$ python3 -q
>>> import numpy as np
>>> from numpy import linalg as LA
>>> np.set_printoptions(suppress=True, linewidth=160)
>>> rd = lambda a: np.round(a, 1) + 0
>>> rng = np.random.default_rng(40)
>>> F = np.triu(rng.random((15, 15)) < 0.2, 1).astype(int)
>>> F = F + F.T
>>> F
array([[0, 0, 0, 1, 0, 0, 0, 0, 0, 0, 1, 1, 0, 1, 1],
       [0, 0, 0, 0, 1, 1, 0, 0, 0, 0, 0, 0, 0, 0, 0],
       [0, 0, 0, 0, 0, 0, 0, 0, 0, 1, 0, 0, 1, 0, 0],
       [1, 0, 0, 0, 1, 1, 0, 0, 1, 1, 0, 0, 0, 0, 0],
       [0, 1, 0, 1, 0, 0, 0, 0, 1, 0, 0, 0, 0, 1, 1],
       [0, 1, 0, 1, 0, 0, 0, 0, 0, 1, 0, 0, 0, 1, 0],
       [0, 0, 0, 0, 0, 0, 0, 0, 0, 0, 0, 0, 0, 1, 0],
       [0, 0, 0, 0, 0, 0, 0, 0, 0, 0, 0, 0, 1, 0, 0],
       [0, 0, 0, 1, 1, 0, 0, 0, 0, 0, 0, 1, 0, 0, 0],
       [0, 0, 1, 1, 0, 1, 0, 0, 0, 0, 1, 1, 1, 0, 0],
       [1, 0, 0, 0, 0, 0, 0, 0, 0, 1, 0, 0, 0, 0, 0],
       [1, 0, 0, 0, 0, 0, 0, 0, 1, 1, 0, 0, 0, 0, 0],
       [0, 0, 1, 0, 0, 0, 0, 1, 0, 1, 0, 0, 0, 0, 0],
       [1, 0, 0, 0, 1, 1, 1, 0, 0, 0, 0, 0, 0, 0, 0],
       [1, 0, 0, 0, 1, 0, 0, 0, 0, 0, 0, 0, 0, 0, 0]])
>>> rank = LA.matrix_rank(F)
>>> rank
np.int64(14)
>>> null = LA.svd(F)[2][rank:].T
>>> rd(F @ null)
array([[0.],
       [0.],
       [0.],
       [0.],
       [0.],
       [0.],
       [0.],
       [0.],
       [0.],
       [0.],
       [0.],
       [0.],
       [0.],
       [0.],
       [0.]])
>>> LA.matrix_rank(F.T @ F), LA.matrix_rank(F @ F.T)
(np.int64(14), np.int64(14))
>>> np.allclose(F @ null, 0)
True
>>> [int(LA.matrix_rank(np.delete(F, i, axis=0))) for i in range(15)]
[13, 14, 13, 14, 13, 13, 13, 13, 13, 13, 13, 14, 13, 13, 13]
>>> left, sig, vt = LA.svd(F)
>>> evecs = vt[:(sig > 1e-8).sum()]
>>> x0 = F[9] + -2 * F[6] + rng.integers(2) * np.eye(15)[1]
>>> x0
array([ 0.,  0.,  1.,  1.,  0.,  1.,  0.,  0.,  0.,  0.,  1.,  1.,  1., -2.,  0.])
>>> LA.matrix_rank(np.vstack([F, x0]))
np.int64(14)
>>> rd(LA.norm(x0 - evecs.T @ evecs @ x0))
np.float64(0.0)
